$ python3 -q
>>> import numpy as np
>>> np.set_printoptions(precision=2, suppress=True, linewidth=140)
>>> J = np.load("data.npy")
>>> print(J)
[[0.22 0.17 0.   0.06 0.11 0.11 0.17 0.   0.06 0.   0.06 0.06]
 [0.05 0.05 0.14 0.   0.1  0.1  0.14 0.05 0.05 0.1  0.14 0.1 ]
 [0.05 0.11 0.11 0.16 0.05 0.11 0.16 0.11 0.   0.11 0.   0.05]
 [0.05 0.   0.1  0.2  0.15 0.15 0.1  0.1  0.1  0.05 0.   0.  ]
 [0.   0.13 0.04 0.   0.17 0.13 0.13 0.04 0.09 0.13 0.   0.13]
 [0.   0.   0.17 0.11 0.06 0.22 0.17 0.06 0.17 0.   0.   0.06]
 [0.   0.12 0.12 0.06 0.06 0.12 0.12 0.   0.12 0.   0.12 0.18]
 [0.08 0.   0.   0.23 0.   0.08 0.23 0.15 0.15 0.   0.08 0.  ]
 [0.15 0.1  0.05 0.1  0.05 0.   0.15 0.1  0.1  0.15 0.   0.05]
 [0.   0.05 0.09 0.14 0.05 0.05 0.05 0.14 0.14 0.14 0.05 0.14]
 [0.07 0.   0.2  0.   0.07 0.07 0.13 0.2  0.13 0.   0.13 0.  ]
 [0.   0.09 0.04 0.13 0.13 0.09 0.   0.13 0.09 0.09 0.04 0.17]]
>>> # a transition matrix
>>> print(np.linalg.matrix_power(J, 100))
[[0.05 0.07 0.09 0.11 0.08 0.11 0.13 0.08 0.1  0.06 0.05 0.08]
 [0.05 0.07 0.09 0.11 0.08 0.11 0.13 0.08 0.1  0.06 0.05 0.08]
 [0.05 0.07 0.09 0.11 0.08 0.11 0.13 0.08 0.1  0.06 0.05 0.08]
 [0.05 0.07 0.09 0.11 0.08 0.11 0.13 0.08 0.1  0.06 0.05 0.08]
 [0.05 0.07 0.09 0.11 0.08 0.11 0.13 0.08 0.1  0.06 0.05 0.08]
 [0.05 0.07 0.09 0.11 0.08 0.11 0.13 0.08 0.1  0.06 0.05 0.08]
 [0.05 0.07 0.09 0.11 0.08 0.11 0.13 0.08 0.1  0.06 0.05 0.08]
 [0.05 0.07 0.09 0.11 0.08 0.11 0.13 0.08 0.1  0.06 0.05 0.08]
 [0.05 0.07 0.09 0.11 0.08 0.11 0.13 0.08 0.1  0.06 0.05 0.08]
 [0.05 0.07 0.09 0.11 0.08 0.11 0.13 0.08 0.1  0.06 0.05 0.08]
 [0.05 0.07 0.09 0.11 0.08 0.11 0.13 0.08 0.1  0.06 0.05 0.08]
 [0.05 0.07 0.09 0.11 0.08 0.11 0.13 0.08 0.1  0.06 0.05 0.08]]
>>> print(np.linalg.matrix_power(J, 2))
[[0.07 0.09 0.09 0.06 0.1  0.12 0.13 0.05 0.09 0.05 0.07 0.09]
 [0.04 0.07 0.1  0.09 0.08 0.1  0.12 0.09 0.1  0.06 0.06 0.09]
 [0.04 0.06 0.09 0.12 0.08 0.12 0.13 0.08 0.1  0.05 0.05 0.08]
 [0.05 0.06 0.08 0.12 0.09 0.12 0.14 0.08 0.1  0.06 0.02 0.07]
 [0.02 0.07 0.09 0.08 0.09 0.1  0.11 0.08 0.1  0.08 0.05 0.11]
 [0.04 0.07 0.1  0.12 0.07 0.12 0.14 0.08 0.1  0.06 0.03 0.08]
 [0.04 0.07 0.11 0.09 0.09 0.1  0.12 0.09 0.09 0.07 0.05 0.09]
 [0.07 0.06 0.09 0.12 0.07 0.1  0.14 0.08 0.12 0.03 0.05 0.06]
 [0.07 0.08 0.07 0.11 0.08 0.09 0.13 0.07 0.1  0.07 0.06 0.09]
 [0.05 0.05 0.08 0.13 0.08 0.09 0.12 0.11 0.1  0.08 0.04 0.07]
 [0.07 0.07 0.08 0.11 0.06 0.09 0.16 0.1  0.1  0.05 0.05 0.06]
 [0.04 0.05 0.08 0.12 0.09 0.1  0.12 0.1  0.1  0.08 0.04 0.08]]
>>> print(J.sum(axis=1))
[1. 1. 1. 1. 1. 1. 1. 1. 1. 1. 1. 1.]
>>> print(np.sort(np.abs(np.linalg.eigvals(J)))[::-1])
[1.   0.25 0.25 0.22 0.22 0.16 0.16 0.13 0.13 0.07 0.05 0.05]
>>> p = np.eye(12)[2]
>>> for _ in range(5):
...     p = p @ J
...     print(p.round(2))
... 
[0.05 0.11 0.11 0.16 0.05 0.11 0.16 0.11 0.   0.11 0.   0.05]
[0.04 0.06 0.09 0.12 0.08 0.12 0.13 0.08 0.1  0.05 0.05 0.08]
[0.05 0.06 0.09 0.11 0.08 0.11 0.13 0.08 0.1  0.06 0.04 0.08]
[0.05 0.07 0.09 0.11 0.08 0.11 0.13 0.08 0.1  0.06 0.05 0.08]
[0.05 0.07 0.09 0.11 0.08 0.11 0.13 0.08 0.1  0.06 0.05 0.08]
>>> vec = np.array([-4, 7, -9, 9, -6, 7, -7, -1, -1, -1, 8, 7])
>>> rhs = J @ vec
>>> print(rhs)
[ 0.5  -0.43  0.47 -0.1   0.13 -0.28  2.    1.   -0.8   1.36 -2.2   2.48]
>>> print(np.round(np.linalg.solve(J, J[:, 10]), 2) + 0)
[0. 0. 0. 0. 0. 0. 0. 0. 0. 0. 1. 0.]
>>> print(np.round(np.linalg.solve(J, rhs + J[:, 8]), 2) + 0)
[-4.  7. -9.  9. -6.  7. -7. -1.  0. -1.  8.  7.]
>>> print(np.linalg.solve(J, rhs))
[-4.  7. -9.  9. -6.  7. -7. -1. -1. -1.  8.  7.]
>>> arr = np.load("m.npy")
>>> print(arr)
[[1.   0.2  0.04 0.01 0.  ]
 [0.2  1.   0.2  0.04 0.01]
 [0.04 0.2  1.   0.2  0.04]
 [0.01 0.04 0.2  1.   0.2 ]
 [0.   0.01 0.04 0.2  1.  ]]
>>> vec = np.array([1, 3, 3, 2, 3])
>>> rhs = arr @ vec
>>> print(rhs)
[1.74 3.91 4.16 3.33 3.55]
>>> print(np.round(np.linalg.solve(arr.T, arr[2]), 2) + 0)
[0. 0. 1. 0. 0.]
>>> print(np.linalg.solve(arr, 2 * rhs))
[2. 6. 6. 4. 6.]
>>> print(np.round(np.linalg.solve(arr, arr[:, 2]), 2) + 0)
[0. 0. 1. 0. 0.]
>>> print(np.linalg.solve(arr, rhs))
[1. 3. 3. 2. 3.]
>>> vec = np.ones(5)
>>> for _ in range(7):
...     vec = arr @ vec
...     vec /= np.linalg.norm(vec)
...     print(round(vec @ arr @ vec, 2))
... 
1.39
1.39
1.4
1.4
1.4
1.4
1.4
>>> print(vec)
[0.32 0.49 0.55 0.49 0.32]
>>> data = np.load("a.npy")
>>> print(data)
[[ 0.06 -0.04  0.03 -0.05 -0.09  0.01  0.01  0.01 -0.01  0.  ]
 [-0.54  0.44 -1.5  -0.42 -0.22 -0.19 -0.12  0.26 -0.18  0.06]
 [-0.99  0.81 -2.84 -0.76 -0.4  -0.21 -0.18  0.57 -0.41  0.23]
 [-0.48  0.4  -1.28 -0.34 -0.25 -0.1  -0.12  0.25 -0.17  0.1 ]
 [-0.52  0.32 -1.38 -0.43 -0.19 -0.04 -0.08  0.25 -0.15  0.14]
 [-2.03  1.61 -5.62 -1.64 -0.79 -0.42 -0.38  1.23 -0.87  0.44]
 [ 0.09  0.02 -0.05 -0.05  0.02 -0.09  0.14  0.03 -0.07 -0.09]
 [-1.98  1.65 -5.56 -1.57 -0.85 -0.46 -0.47  1.23 -0.79  0.46]
 [ 0.    0.02 -0.01  0.06 -0.05 -0.08  0.08 -0.03  0.04  0.04]
 [-0.99  0.77 -2.79 -0.78 -0.34 -0.28 -0.15  0.52 -0.41  0.33]
 [ 0.01 -0.05  0.14 -0.01 -0.05 -0.02 -0.02  0.04  0.07 -0.06]
 [-1.97  1.64 -5.62 -1.65 -0.8  -0.37 -0.42  1.31 -0.72  0.34]
 [ 0.02  0.02  0.07 -0.04 -0.02 -0.01 -0.12 -0.04  0.07 -0.11]
 [-1.55  1.17 -4.26 -1.18 -0.7  -0.34 -0.27  0.85 -0.69  0.36]
 [-0.44  0.41 -1.43 -0.41 -0.21 -0.05 -0.11  0.36 -0.2   0.13]
 [-0.97  0.85 -2.83 -0.8  -0.39 -0.22 -0.23  0.55 -0.5   0.28]
 [-2.53  1.99 -6.99 -1.94 -0.96 -0.54 -0.5   1.57 -1.    0.49]
 [-0.06 -0.05  0.06  0.07 -0.08  0.01  0.04 -0.08  0.    0.03]]
>>> U, s, vt = np.linalg.svd(data, full_matrices=False)
>>> print(np.allclose(U * s @ vt, data))
True
>>> print(np.cumsum(s ** 2) / np.sum(s ** 2))
[1. 1. 1. 1. 1. 1. 1. 1. 1. 1.]
>>> print(round(float(np.sqrt((s ** 2).sum())), 2), np.round(np.linalg.norm(data), 2))
16.42 16.42
>>> print(np.abs(vt[0]))
[0.3  0.24 0.85 0.24 0.12 0.06 0.06 0.18 0.12 0.07]
>>> print(np.round(vt @ vt.T, 2) + 0)
[[1. 0. 0. 0. 0. 0. 0. 0. 0. 0.]
 [0. 1. 0. 0. 0. 0. 0. 0. 0. 0.]
 [0. 0. 1. 0. 0. 0. 0. 0. 0. 0.]
 [0. 0. 0. 1. 0. 0. 0. 0. 0. 0.]
 [0. 0. 0. 0. 1. 0. 0. 0. 0. 0.]
 [0. 0. 0. 0. 0. 1. 0. 0. 0. 0.]
 [0. 0. 0. 0. 0. 0. 1. 0. 0. 0.]
 [0. 0. 0. 0. 0. 0. 0. 1. 0. 0.]
 [0. 0. 0. 0. 0. 0. 0. 0. 1. 0.]
 [0. 0. 0. 0. 0. 0. 0. 0. 0. 1.]]
>>> C2 = data.T @ data
>>> print(np.allclose(C2, C2.T))
True
>>> print(np.round(np.linalg.eigvalsh(C2)[::-1], 2) + 0)
[269.27   0.12   0.07   0.05   0.04   0.03   0.02   0.02   0.01   0.  ]
>>> print(np.linalg.matrix_rank(C2))
10
>>> feats = np.load("run16.npy")
>>> print(feats)
[[-3 -2 -1  0  1  2  3  4  5  6  7  8]
 [ 9 10 11 12 13 14 15 16 17 18 19 20]
 [21 22 23 24 25 26 27 28 29 30 31 32]
 [33 34 35 36 37 38 39 40 41 42 43 44]
 [45 46 47 48 49 50 51 52 53 54 55 56]
 [57 58 59 60 61 62 63 64 65 66 67 68]
 [69 70 71 72 73 74 75 76 77 78 79 80]
 [81 82 83 84 85 86 87 88 89 90 91 92]]
>>> # null space of dimension 10
>>> f = np.array([0, 1, 1])
>>> print(np.correlate(feats[2], feats[0], "full"))
[ 168  323  464  590  700  793  868  924  960  975  968  938  704  495  312  156   28  -71 -140 -178 -184 -157  -96]
>>> print(np.polyval(f, feats[2]))
[22 23 24 25 26 27 28 29 30 31 32 33]
>>> print(np.convolve(feats[2], f))
[ 0 21 43 45 47 49 51 53 55 57 59 61 63 32]
>>> print(np.array([np.convolve(row, f, "same") for row in feats]))
[[ -3  -5  -3  -1   1   3   5   7   9  11  13  15]
 [  9  19  21  23  25  27  29  31  33  35  37  39]
 [ 21  43  45  47  49  51  53  55  57  59  61  63]
 [ 33  67  69  71  73  75  77  79  81  83  85  87]
 [ 45  91  93  95  97  99 101 103 105 107 109 111]
 [ 57 115 117 119 121 123 125 127 129 131 133 135]
 [ 69 139 141 143 145 147 149 151 153 155 157 159]
 [ 81 163 165 167 169 171 173 175 177 179 181 183]]
>>> print(np.cross(feats[2, :3], feats[0, :3]))
[ 24 -48  24]
